In [1]: import numpy as np

In [2]: import numpy.linalg as la

In [3]: np.set_printoptions(precision=1, suppress=True, linewidth=100, legacy="1.25")

In [4]: W0 = np.load("run13.npy")

In [5]: W0
Out[5]: 
array([[ 0.,  0.,  0., -1.],
       [ 0.,  1.,  0.,  0.],
       [ 0.,  0.,  1.,  0.],
       [ 1.,  0.,  0.,  0.]])

In [6]: round(float(la.det(W0[::-1])), 1)
Out[6]: 1.0

In [7]: round(la.eigvals(W0).sum().real, 1)
Out[7]: 2.0

In [8]: np.einsum("ii->", W0)
Out[8]: 2.0

In [9]: np.round(la.det(2 * W0), 1), round(float(la.det(W0)), 1)
Out[9]: (16.0, 1.0)

In [10]: x = np.array([7, 8, 4, 9])

In [11]: la.inv(W0)
Out[11]: 
array([[ 0.,  0.,  0.,  1.],
       [ 0.,  1.,  0.,  0.],
       [ 0.,  0.,  1.,  0.],
       [-1., -0., -0., -0.]])

In [12]: [p for p in range(1, 25) if np.allclose(la.matrix_power(W0, p), np.eye(4))]
Out[12]: [4, 8, 12, 16, 20, 24]

In [13]: X = np.load("out0.npy")

In [14]: X
Out[14]: 
array([[ 2.,  3.,  0.],
       [ 3., -3.,  3.],
       [ 0.,  3.,  2.]])

In [15]: vals, vecs = la.eigh(X)

In [16]: (vals > 1e-8).sum(), (vals < -1e-8).sum()
Out[16]: (2, 1)

In [17]: np.abs(vecs[:, -1]).round(6).argmax()
Out[17]: 0

In [18]: np.round(vecs @ np.diag(vals) @ vecs.T, 1) + 0
Out[18]: 
array([[ 2.,  3.,  0.],
       [ 3., -3.,  3.],
       [ 0.,  3.,  2.]])

In [19]: round(vals.sum(), 1), np.trace(X)
Out[19]: (1.0, 1.0)

In [20]: np.abs(vecs[:, -1])
Out[20]: array([0.6, 0.5, 0.6])

In [21]: la.eigvalsh(X @ X)
Out[21]: array([ 4. , 19.6, 29.4])

In [22]: np.all(la.eigvalsh(X) > 0)
Out[22]: False

In [23]: [round(float(la.det(X[:i, :i])), 2) + 0 for i in range(1, 4)]
Out[23]: [2.0, -15.0, -48.0]

In [24]: np.round(la.eigvalsh(X).min(), 1)
Out[24]: -5.4

In [25]: E = np.load("case3.npy")

In [26]: E
Out[26]: 
array([[0, 0, 0, 0],
       [1, 3, 0, 0],
       [1, 1, 1, 0],
       [3, 1, 3, 1]])

In [27]: u, g = X[2], X[1]

In [28]: u @ u
Out[28]: 13.0

In [29]: p = (u @ g) / (u @ u) * u

In [30]: np.outer(u, g)
Out[30]: 
array([[ 0., -0.,  0.],
       [ 9., -9.,  9.],
       [ 6., -6.,  6.]])

In [31]: round(float(la.norm(u + g) ** 2 + la.norm(u - g) ** 2), 1)
Out[31]: 80.0
